% python3 -q
>>> import numpy as np
>>> np.set_printoptions(suppress=True, linewidth=200)
>>> rnd = lambda a: np.round(a, 3) + 0
>>> A = np.diag(np.array([-3, -7, -9, -7])) + 4 * np.eye(4, k=1) + 4 * np.eye(4, k=-1)
>>> A
array([[-3.,  4.,  0.,  0.],
       [ 4., -7.,  4.,  0.],
       [ 0.,  4., -9.,  4.],
       [ 0.,  0.,  4., -7.]])
>>> # equal to its transpose
>>> evals, evecs = np.linalg.eigh(A)
>>> x0 = np.array([2, -8, 8, 6])
>>> (np.sign(evecs[:, -1].round(6)) == np.sign(evecs[0, -1].round(6))).astype(int)
array([1, 1, 1, 1])
>>> rnd(evecs * np.abs(evals) @ evecs.T)
array([[ 3.24 , -3.806,  0.11 ,  0.061],
       [-3.806,  7.156, -3.911,  0.049],
       [ 0.11 , -3.911,  9.051, -3.972],
       [ 0.061,  0.049, -3.972,  7.016]])
>>> rnd(x0 @ A @ x0 / (x0 @ x0)), rnd(evals[0]), rnd(evals[-1])
(np.float64(-9.19), np.float64(-14.09), np.float64(0.231))
>>> rnd(evecs * np.maximum(evals, 0) @ evecs.T)
array([[0.12 , 0.097, 0.055, 0.031],
       [0.097, 0.078, 0.045, 0.025],
       [0.055, 0.045, 0.025, 0.014],
       [0.031, 0.025, 0.014, 0.008]])
>>> x0 @ A @ x0
np.float64(-1544.0)
>>> Y = np.array([[2, -2, 3], [-3, 3, -3], [1, 1, -2], [3, -2, -3]])
>>> np.einsum("ik,kj->ji", A, Y)
array([[-18.,  33.,  -9., -17.],
       [ 18., -25.,  -5.,  18.],
       [-21.,  25.,  -6.,  13.]])
>>> Y = A[0, 0] * A[1:] - np.outer(A[1:, 0], A[0])
>>> Y
array([[  0.,   5., -12.,  -0.],
       [  0., -12.,  27., -12.],
       [  0.,  -0., -12.,  21.]])
>>> np.linalg.matrix_rank(Y), np.linalg.matrix_rank(A)
(np.int64(3), np.int64(4))
>>> evals, evecs = np.linalg.eigh(A)
>>> rnd(np.abs(evecs[:, -1]))
array([0.72 , 0.582, 0.331, 0.183])
>>> rnd(evecs.T @ A @ evecs)
array([[-14.09 ,   0.   ,   0.   ,   0.   ],
       [  0.   ,  -8.491,   0.   ,   0.   ],
       [  0.   ,   0.   ,  -3.651,   0.   ],
       [  0.   ,   0.   ,   0.   ,   0.231]])
>>> np.abs(evecs[:, -1]).round(6).argmax()
np.int64(0)
>>> rnd(np.linalg.svd(A, compute_uv=False))
array([14.09 ,  8.491,  3.651,  0.231])
>>> evals.sum(), np.trace(A)
(np.float64(-26.0), np.float64(-26.0))
>>> rnd(np.linalg.eigvalsh(A + 4 * np.eye(4)))
array([-10.09 ,  -4.491,   0.349,   4.231])
>>> np.unique(evals.round(6) + 0, return_counts=True)[1]
array([1, 1, 1, 1])
>>> rnd(np.linalg.eigvalsh(A @ A))
array([  0.053,  13.326,  72.093, 198.527])
>>> Y = np.linalg.inv(A)
>>> rnd(np.linalg.det(A) * Y)
array([[-217., -188., -112.,  -64.],
       [-188., -141.,  -84.,  -48.],
       [-112.,  -84.,  -35.,  -20.],
       [ -64.,  -48.,  -20.,    3.]])
>>> rnd(A @ Y)
array([[1., 0., 0., 0.],
       [0., 1., 0., 0.],
       [0., 0., 1., 0.],
       [0., 0., 0., 1.]])
>>> rnd(np.linalg.det(A) * np.linalg.det(Y))
np.float64(1.0)
>>> np.allclose(Y, A.T)
False
>>> rnd(Y)
array([[ 2.149,  1.861,  1.109,  0.634],
       [ 1.861,  1.396,  0.832,  0.475],
       [ 1.109,  0.832,  0.347,  0.198],
       [ 0.634,  0.475,  0.198, -0.03 ]])
>>> rnd(np.linalg.slogdet(A)[0])
np.float64(-1.0)
>>> feats = np.loadtxt("case15.csv", delimiter=",")
>>> feats
array([[-1.,  0.,  0.,  0.,  0.,  0.],
       [ 0., -1., -2.,  0., -2.,  0.],
       [ 0., -2., -1.,  0., -2.,  0.],
       [ 0.,  0.,  0., -1.,  0., -2.],
       [ 0., -2., -2.,  0., -1.,  0.],
       [ 0.,  0.,  0., -2.,  0., -1.]])
>>> evals, evecs = np.linalg.eigh(feats)
>>> x0 = np.array([2, 0, 2, 9, 9, 9])
>>> rnd(evecs * np.abs(evals) @ evecs.T)
array([[1.   , 0.   , 0.   , 0.   , 0.   , 0.   ],
       [0.   , 2.333, 1.333, 0.   , 1.333, 0.   ],
       [0.   , 1.333, 2.333, 0.   , 1.333, 0.   ],
       [0.   , 0.   , 0.   , 2.   , 0.   , 1.   ],
       [0.   , 1.333, 1.333, 0.   , 2.333, 0.   ],
       [0.   , 0.   , 0.   , 1.   , 0.   , 2.   ]])
>>> x0 @ feats @ x0
np.float64(-647.0)
>>> rnd(x0 @ feats @ x0 / (x0 @ x0)), evals[0], evals[-1]
(np.float64(-2.578), np.float64(-5.0), np.float64(1.0))
>>> rng = np.random.default_rng(57)
>>> Y = feats + rng.integers(-2, 3, (6, 2)) @ rng.integers(-2, 3, (2, 6))
>>> Y
array([[-3., -1.,  1., -4., -5.,  2.],
       [ 0., -1., -4.,  2.,  2., -2.],
       [-4., -4., -5., -2.,  0., -2.],
       [ 2.,  1., -1.,  3.,  5., -4.],
       [ 2., -1.,  0.,  1., -2.,  1.],
       [ 4.,  2.,  1.,  3.,  4., -2.]])
>>> np.abs(Y - feats).sum(axis=1)
array([15., 10., 16., 15.,  8., 17.])
>>> np.linalg.matrix_rank(Y - feats, tol=1e-8)
np.int64(2)
>>> rnd(np.linalg.svd(Y - feats, compute_uv=False))
array([13.325,  8.686,  0.   ,  0.   ,  0.   ,  0.   ])
>>> X = np.loadtxt("arr.csv", delimiter=",")
>>> X
array([[5., 0., 0., 0., 0.],
       [0., 5., 4., 0., 4.],
       [0., 4., 5., 0., 4.],
       [0., 0., 0., 5., 0.],
       [0., 4., 4., 0., 5.]])
>>> # 3 blocks once reordered
>>> Y = feats / np.sqrt((feats ** 2).mean(axis=1, keepdims=True))
>>> rnd(np.linalg.norm(Y, axis=1))
array([2.449, 2.449, 2.449, 2.449, 2.449, 2.449])
>>> rnd(Y[5])
array([ 0.   ,  0.   ,  0.   , -2.191,  0.   , -1.095])
>>> evals, evecs = np.linalg.eig(X)
>>> rnd(np.sort(np.linalg.eigvals(np.linalg.inv(X))))
array([0.077, 0.2  , 0.2  , 1.   , 1.   ])
>>> rnd(np.sort(np.linalg.eigvals(X @ X)))
array([  1.,   1.,  25.,  25., 169.])
>>> rnd(evals)
array([ 1., 13.,  1.,  5.,  5.])
